$ python -q
>>> import numpy as np
>>> np.set_printoptions(suppress=True, linewidth=200)
>>> rnd = lambda a: np.round(a, 3) + 0
>>> r0 = np.array([0, 0, -3]) + 0.5
>>> feats = np.eye(3) - 2 * np.outer(r0, r0) / (r0 @ r0)
>>> rnd(feats)
array([[ 0.926, -0.074,  0.37 ],
       [-0.074,  0.926,  0.37 ],
       [ 0.37 ,  0.37 , -0.852]])
>>> vec = np.array([0, 3, 0])
>>> a = np.maximum(feats @ vec, 0)
>>> rnd(np.maximum(feats @ (3 * vec), 0))
array([0.   , 8.333, 3.333])
>>> rnd(np.linalg.pinv(feats))
array([[ 0.926, -0.074,  0.37 ],
       [-0.074,  0.926,  0.37 ],
       [ 0.37 ,  0.37 , -0.852]])
>>> rnd(feats[:, 0] @ feats[:, 2])
np.float64(0.0)
>>> rnd(np.linalg.svd(feats, compute_uv=False))
array([1., 1., 1.])
>>> rnd(feats.T @ feats)
array([[1., 0., 0.],
       [0., 1., 0.],
       [0., 0., 1.]])
>>> q = feats.astype(float).copy()
>>> for j in range(3):
...     q[:, j] -= q[:, :j] @ (q[:, :j].T @ q[:, j])
...     q[:, j] /= np.linalg.norm(q[:, j])
... 
>>> rnd(q)
array([[ 0.926, -0.074,  0.37 ],
       [-0.074,  0.926,  0.37 ],
       [ 0.37 ,  0.37 , -0.852]])
>>> rnd(q.T @ feats)
array([[1., 0., 0.],
       [0., 1., 0.],
       [0., 0., 1.]])
>>> rnd(q.T @ q)
array([[1., 0., 0.],
       [0., 1., 0.],
       [0., 0., 1.]])
>>> evals, vecs = np.linalg.eig(q)
>>> rnd(evals)
array([ 1., -1.,  1.])
>>> rnd(np.prod(evals))
np.float64(-1.0)
>>> rng = np.random.default_rng(306434)
>>> lab = rng.permutation(3)
>>> Y = feats[:, lab] * rng.choice([-1, 1], 3)
>>> rnd(Y)
array([[ 0.926, -0.074,  0.37 ],
       [-0.074,  0.926,  0.37 ],
       [ 0.37 ,  0.37 , -0.852]])
>>> Uu, _, VT = np.linalg.svd(feats.T @ Y)
>>> lab
array([0, 1, 2])
>>> rnd(Uu @ VT)
array([[1., 0., 0.],
       [0., 1., 0.],
       [0., 0., 1.]])
